$ python3 -q
>>> import numpy as np
>>> import numpy.linalg as la
>>> np.set_printoptions(precision=3, suppress=True, linewidth=160, legacy="1.25")
>>> m1 = np.loadtxt("layer10.csv", delimiter=",")
>>> m1
array([[-8., -6.,  2., -5.],
       [ 0., -7., -8.,  6.],
       [ 0.,  0.,  1.,  2.],
       [ 0.,  0.,  0., -3.]])
>>> # triangular
>>> np.prod(np.diag(m1)), round(float(la.det(m1)), 3)
(-168.0, -168.0)
>>> print([int(la.matrix_rank(la.matrix_power(m1, p))) for p in range(1, 5)])
[4, 4, 4, 4]
>>> u = np.array([3, -2, 3])
>>> print(np.cross(m1[1, :3], m1[0, :3]))
[-62.  64. -56.]
>>> np.correlate(m1[1], m1[0], "full")
array([  0.,  35.,  26.,  -4., 116.,  28., -48.])
>>> other = m1 / la.norm(m1, axis=1, keepdims=True)
>>> G = other @ other.T
>>> np.argwhere(np.triu(np.abs(G) > 0.95, 1))
array([], shape=(0, 2), dtype=int64)
>>> q, evecs = la.qr(m1[:, :3])[0], la.qr(m1[:, 3:])[0]
>>> sig = la.svd(q.T @ evecs, compute_uv=False)
>>> np.degrees(np.arccos(sig.clip(0, 1)))
array([20.41])
>>> sig
array([0.937])
>>> np.round(la.norm(q @ q.T - evecs @ evecs.T, 2), 3)
1.0
>>> data = np.load("block6.npy")
>>> data
array([[ 0.439, -0.357, -0.357, -0.153, -0.459, -0.051, -0.561],
       [-0.357,  0.773, -0.227, -0.097, -0.292, -0.032, -0.357],
       [-0.357, -0.227,  0.773, -0.097, -0.292, -0.032, -0.357],
       [-0.153, -0.097, -0.097,  0.958, -0.125, -0.014, -0.153],
       [-0.459, -0.292, -0.292, -0.125,  0.624, -0.042, -0.459],
       [-0.051, -0.032, -0.032, -0.014, -0.042,  0.995, -0.051],
       [-0.561, -0.357, -0.357, -0.153, -0.459, -0.051,  0.439]])
>>> np.allclose(data, data.T)
True
>>> (data + data.T) / 2
array([[ 0.439, -0.357, -0.357, -0.153, -0.459, -0.051, -0.561],
       [-0.357,  0.773, -0.227, -0.097, -0.292, -0.032, -0.357],
       [-0.357, -0.227,  0.773, -0.097, -0.292, -0.032, -0.357],
       [-0.153, -0.097, -0.097,  0.958, -0.125, -0.014, -0.153],
       [-0.459, -0.292, -0.292, -0.125,  0.624, -0.042, -0.459],
       [-0.051, -0.032, -0.032, -0.014, -0.042,  0.995, -0.051],
       [-0.561, -0.357, -0.357, -0.153, -0.459, -0.051,  0.439]])
>>> np.trace(data)
5.0
>>> np.sort(np.abs(la.eigvals(data)))
array([1., 1., 1., 1., 1., 1., 1.])
>>> np.allclose(data @ data.T, data.T @ data)
True
>>> round(float(la.det(data)), 3)
-1.0
>>> def softmax(z):
...     e = np.exp(z - z.max(axis=-1, keepdims=True))
...     return e / e.sum(axis=-1, keepdims=True)
... 
>>> softmax(data).sum(axis=1)
array([1., 1., 1., 1., 1., 1., 1.])
>>> np.round(softmax(10 * data[6]), 3) + 0
array([0.   , 0.   , 0.   , 0.003, 0.   , 0.007, 0.989])
>>> scores = data @ data.T / np.sqrt(7)
>>> print(softmax(scores))
[[0.196 0.134 0.134 0.134 0.134 0.134 0.134]
 [0.134 0.196 0.134 0.134 0.134 0.134 0.134]
 [0.134 0.134 0.196 0.134 0.134 0.134 0.134]
 [0.134 0.134 0.134 0.196 0.134 0.134 0.134]
 [0.134 0.134 0.134 0.134 0.196 0.134 0.134]
 [0.134 0.134 0.134 0.134 0.134 0.196 0.134]
 [0.134 0.134 0.134 0.134 0.134 0.134 0.196]]
>>> feats = np.array([[2, 0, -2, 0, 0, 1, 0],
...     [0, 0, 0, -1, -1, 0, 1],
...     [-1, 0, 1, 0, 0, 2, 0],
...     [0, 0, 0, -2, -1, 0, -2],
...     [0, 0, 0, 2, -2, 0, 0],
...     [-2, 0, -1, 0, 0, 0, 0],
...     [0, -1, 0, -1, 2, 0, 1]])
>>> feats
array([[ 2,  0, -2,  0,  0,  1,  0],
       [ 0,  0,  0, -1, -1,  0,  1],
       [-1,  0,  1,  0,  0,  2,  0],
       [ 0,  0,  0, -2, -1,  0, -2],
       [ 0,  0,  0,  2, -2,  0,  0],
       [-2,  0, -1,  0,  0,  0,  0],
       [ 0, -1,  0, -1,  2,  0,  1]])
>>> other = feats[0, 0] * feats[1:] - np.outer(feats[1:, 0], feats[0])
>>> other
array([[ 0,  0,  0, -2, -2,  0,  2],
       [ 0,  0,  0,  0,  0,  5,  0],
       [ 0,  0,  0, -4, -2,  0, -4],
       [ 0,  0,  0,  4, -4,  0,  0],
       [ 0,  0, -6,  0,  0,  2,  0],
       [ 0, -2,  0, -2,  4,  0,  2]])
>>> la.matrix_rank(other), la.matrix_rank(feats)
(6, 7)
>>> print(feats[:, 0] / feats[0, 0])
[ 1.   0.  -0.5  0.   0.  -1.   0. ]
>>> np.flatnonzero(~other.round(6).any(axis=1))
array([], dtype=int64)
>>> (feats - feats.T) / 2
array([[ 0. ,  0. , -0.5,  0. ,  0. ,  1.5,  0. ],
       [ 0. ,  0. ,  0. , -0.5, -0.5,  0. ,  1. ],
       [ 0.5,  0. ,  0. ,  0. ,  0. ,  1.5,  0. ],
       [ 0. ,  0.5,  0. ,  0. , -1.5,  0. , -0.5],
       [ 0. ,  0.5,  0. ,  1.5,  0. ,  0. , -1. ],
       [-1.5,  0. , -1.5,  0. ,  0. ,  0. ,  0. ],
       [ 0. , -1. ,  0. ,  0.5,  1. ,  0. ,  0. ]])
>>> np.round(np.abs(la.eigvals(feats)).max(), 3)
3.21
>>> print(la.matrix_power(feats, 2))
[[ 4  0 -7  0  0 -2  0]
 [ 0 -1  0 -1  5  0  3]
 [-7  0  1  0  0  1  0]
 [ 0  2  0  4  0  0  2]
 [ 0  0  0 -8  2  0 -4]
 [-3  0  3  0  0 -4  0]
 [ 0 -1  0  6  0  0  2]]
>>> np.allclose(feats @ feats.T, feats.T @ feats)
False
>>> (feats + feats.T) / 2
array([[ 2. ,  0. , -1.5,  0. ,  0. , -0.5,  0. ],
       [ 0. ,  0. ,  0. , -0.5, -0.5,  0. ,  0. ],
       [-1.5,  0. ,  1. ,  0. ,  0. ,  0.5,  0. ],
       [ 0. , -0.5,  0. , -2. ,  0.5,  0. , -1.5],
       [ 0. , -0.5,  0. ,  0.5, -2. ,  0. ,  1. ],
       [-0.5,  0. ,  0.5,  0. ,  0. ,  0. ,  0. ],
       [ 0. ,  0. ,  0. , -1.5,  1. ,  0. ,  1. ]])
>>> np.allclose(feats, feats.T)
False
>>> x = np.array([3, 3, 2, 1, 4, 0, 2])
>>> feats @ (2 * x)
array([  4,  -6,  -2, -20, -12, -16,  12])
>>> np.einsum("ij,j->i", feats, x)
array([  2,  -3,  -1, -10,  -6,  -8,   6])
>>> feats @ x
array([  2,  -3,  -1, -10,  -6,  -8,   6])
>>> (feats @ x).argmax()
6
>>> la.norm(feats @ x) <= la.norm(feats, 2) * la.norm(x) + 1e-9
True
>>> G = data.T @ data
>>> print(np.diag(G))
[1. 1. 1. 1. 1. 1. 1.]
>>> (data @ data.T).shape
(7, 7)
>>> np.trace(G), (data ** 2).sum()
(7.0, 7.0)
>>> (feats != 0).astype(int)
array([[1, 0, 1, 0, 0, 1, 0],
       [0, 0, 0, 1, 1, 0, 1],
       [1, 0, 1, 0, 0, 1, 0],
       [0, 0, 0, 1, 1, 0, 1],
       [0, 0, 0, 1, 1, 0, 0],
       [1, 0, 1, 0, 0, 0, 0],
       [0, 1, 0, 1, 1, 0, 1]])
>>> np.flatnonzero(la.matrix_power((feats != 0) + (feats.T != 0) + np.eye(7), 7)[0])
array([0, 2, 5])
>>> W0 = np.load("data.npy")
>>> print(W0)
[[ 0  0  0  0  0]
 [ 0  0  0  0  0]
 [ 0  5  0  3  5]
 [ 2  5  2  5  1]
 [ 5  5  5  4  1]
 [ 8 17 11 13 16]
 [ 3  2  5  1  5]
 [ 6  7  9  5 10]
 [ 2  5  2  5  1]
 [ 0  0  0  0  0]
 [ 5 10  5  7  6]
 [ 5  5  5  4  1]
 [ 0  0  0  0  0]
 [ 0  0  0  0  0]
 [ 5  5  5  4  1]
 [ 5  5  5  4  1]
 [ 5  5  5  4  1]
 [ 5  5  5  4  1]
 [ 5 10  6  9  6]
 [ 0  0  0  0  0]
 [ 3  5  4  4  5]
 [11 17 14 12 16]
 [ 0  5  0  3  5]
 [ 5  5  5  4  1]
 [ 0  5  0  3  5]
 [ 3  2  5  1  5]
 [ 3 10  4  7 10]
 [ 0  0  0  0  0]
 [ 0  0  0  0  0]
 [11 12 14  9 11]
 [ 2 10  2  8  6]
 [ 6  7  9  5 10]
 [ 3  5  4  4  5]
 [ 5  5  5  4  1]
 [ 0  0  0  0  0]
 [ 0  0  0  0  0]]
>>> proj = W0 @ la.solve(W0.T @ W0, W0.T)
>>> np.allclose(proj @ proj, proj)
True
>>> np.round(np.trace(proj), 3)
5.0
>>> proj @ W0[:, 3]
array([ 0.,  0.,  3.,  5.,  4., 13.,  1.,  5.,  5.,  0.,  7.,  4.,  0.,  0.,  4.,  4.,  4.,  4.,  9.,  0.,  4., 12.,  3.,  4.,  3.,  1.,  7.,  0.,  0.,  9.,
        8.,  5.,  4.,  4.,  0.,  0.])
>>> np.diag(proj)
array([0.   , 0.   , 0.156, 0.235, 0.1  , 0.33 , 0.242, 0.189, 0.235, 0.   , 0.214, 0.1  , 0.   , 0.   , 0.1  , 0.1  , 0.1  , 0.1  , 0.353, 0.   , 0.205,
       0.268, 0.156, 0.1  , 0.156, 0.242, 0.298, 0.   , 0.   , 0.235, 0.296, 0.189, 0.205, 0.1  , 0.   , 0.   ])
>>> D = la.norm(W0[:, None] - W0[None], axis=-1)
>>> D[6]
array([ 8.   ,  8.   ,  6.856,  7.141,  6.164, 23.473,  0.   ,  9.539,  7.141,  8.   , 10.247,  6.164,  8.   ,  8.   ,  6.164,  6.164,  6.164,  6.164, 11.576,
        8.   ,  4.359, 24.739,  6.856,  6.164,  6.856,  0.   , 11.225,  8.   ,  8.   , 18.574, 11.136,  9.539,  4.359,  6.164,  8.   ,  8.   ])
>>> D.mean(axis=1).argmax()
21
>>> D.shape
(36, 36)
>>> D[6].round(6).argsort(kind="stable")[:4]
array([ 6, 25, 20, 32])
>>> la.matrix_rank(D ** 2)
7
>>> cent = W0[[34, 2]].astype(float)
>>> for _ in range(4):
...     idx = la.norm(W0[:, None] - cent, axis=-1).argmin(axis=1)
...     cent = np.array([W0[idx == j].mean(axis=0) for j in range(2)])
... 
>>> idx
array([0, 0, 1, 1, 1, 1, 1, 1, 1, 0, 1, 1, 0, 0, 1, 1, 1, 1, 1, 0, 1, 1, 1, 1, 1, 1, 1, 0, 0, 1, 1, 1, 1, 1, 0, 0])
>>> np.abs(cent[1] - cent[0]).argmax()
1
>>> cent
array([[0.   , 0.   , 0.   , 0.   , 0.   ],
       [4.346, 6.885, 5.231, 5.231, 5.231]])
>>> print(np.bincount(idx))
[10 26]
>>> F = np.load("mat.npy")
>>> print(F)
[[ 2.013  0.97   1.004]
 [ 2.01   1.005  0.993]
 [ 1.976  1.004  0.974]
 [ 2.008  0.999  0.979]
 [ 1.999  1.008  0.966]
 [ 1.986  1.003  1.04 ]
 [ 1.986  1.009  0.972]
 [ 0.01   0.948  1.025]
 [ 0.016  0.964  0.98 ]
 [ 0.007  1.01   1.016]
 [-0.026  0.975  1.011]
 [-0.009  0.975  1.   ]
 [-0.015  0.99   0.964]
 [-0.002  1.012  0.996]
 [ 0.98  -0.015  1.023]
 [ 1.017 -0.012  1.014]
 [ 1.023 -0.031  0.977]
 [ 1.     0.005  0.962]
 [ 1.022 -0.067  1.004]
 [ 0.988  0.043  0.974]
 [ 0.999  0.005  0.99 ]]
>>> other = F / la.norm(F, axis=1, keepdims=True)
>>> G = other @ other.T
>>> print(np.argwhere(np.triu(np.abs(G) > 0.95, 1)))
[[ 0  1]
 [ 0  2]
 [ 0  3]
 [ 0  4]
 [ 0  5]
 [ 0  6]
 [ 1  2]
 [ 1  3]
 [ 1  4]
 [ 1  5]
 [ 1  6]
 [ 2  3]
 [ 2  4]
 [ 2  5]
 [ 2  6]
 [ 3  4]
 [ 3  5]
 [ 3  6]
 [ 4  5]
 [ 4  6]
 [ 5  6]
 [ 7  8]
 [ 7  9]
 [ 7 10]
 [ 7 11]
 [ 7 12]
 [ 7 13]
 [ 8  9]
 [ 8 10]
 [ 8 11]
 [ 8 12]
 [ 8 13]
 [ 9 10]
 [ 9 11]
 [ 9 12]
 [ 9 13]
 [10 11]
 [10 12]
 [10 13]
 [11 12]
 [11 13]
 [12 13]
 [14 15]
 [14 16]
 [14 17]
 [14 18]
 [14 19]
 [14 20]
 [15 16]
 [15 17]
 [15 18]
 [15 19]
 [15 20]
 [16 17]
 [16 18]
 [16 19]
 [16 20]
 [17 18]
 [17 19]
 [17 20]
 [18 19]
 [18 20]
 [19 20]]
>>> Xs = F - F.mean(axis=0)
>>> evecs = la.svd(Xs)[2][:1]
>>> other = Xs - Xs @ evecs.T @ evecs
>>> la.norm(other, axis=1).round(6).argmax()
18
>>> round(float(la.norm(other) / la.norm(Xs)), 3)
0.501
>>> np.cov(Xs @ evecs.T, rowvar=False)
array(0.7)
